In [1]: import numpy as np

In [2]: from numpy import linalg as LA

In [3]: np.set_printoptions(precision=4, suppress=True, linewidth=160)

In [4]: feats = np.array([[-5, -1, 4, -2, -5], [-4, -5, 3, 4, 3], [-5, -1, 4, -2, -5]])

In [5]: # null space of dimension 3

In [6]: print(LA.cond(feats) > 100)
True

In [7]: print(LA.matrix_rank(feats, rtol=0.1))
2

In [8]: print(np.argsort(-LA.norm(feats, axis=0).round(6), kind="stable")[:3])
[0 4 2]

In [9]: W = np.array([[-1, 2, 2, 2, -2],
   ...:     [-1, -2, 2, -1, -1],
   ...:     [1, -2, 2, 2, 1],
   ...:     [-2, 0, -2, 2, 2],
   ...:     [-2, -2, -2, -1, 1]])

In [10]: b = np.array([-2, 3, -3, -3, -5])

In [11]: act = np.maximum(feats @ W + b, 0)

In [12]: print(act)
[[22  0  7  0  1]
 [ 0  0  0  5 22]
 [22  0  7  0  1]]

In [13]: C = np.array([[3, 1], [2, -3], [0, 2], [0, 1], [-2, -3]])

In [14]: print(W @ C)
[[  5   5]
 [ -5  11]
 [ -3  10]
 [-10 -10]
 [-12  -4]]

In [15]: B = np.array([[1, -3], [-3, -3], [2, 0], [2, -2], [-3, 1]])

In [16]: B @ feats
ValueError: matmul: Input operand 1 has a mismatch in its core dimension 0, with gufunc signature (n?,k),(k,m?)->(n?,m?) (size 3 is different from 2)


In [17]: print(LA.matrix_rank(feats @ B))
2

In [18]: print(np.einsum("ij->j", feats))
[-14  -7  11   0  -7]

In [19]: print(np.einsum("ik,kj->ij", feats, B))
[[17 17]
 [16 22]
 [17 17]]

In [20]: print(np.einsum("ij,ij->i", feats, feats))
[71 75 71]

In [21]: print(B.T @ feats.T)
[[17 16 17]
 [17 22 17]]

In [22]: print(np.einsum("ik,kj->ji", feats, B))
[[17 16 17]
 [17 22 17]]
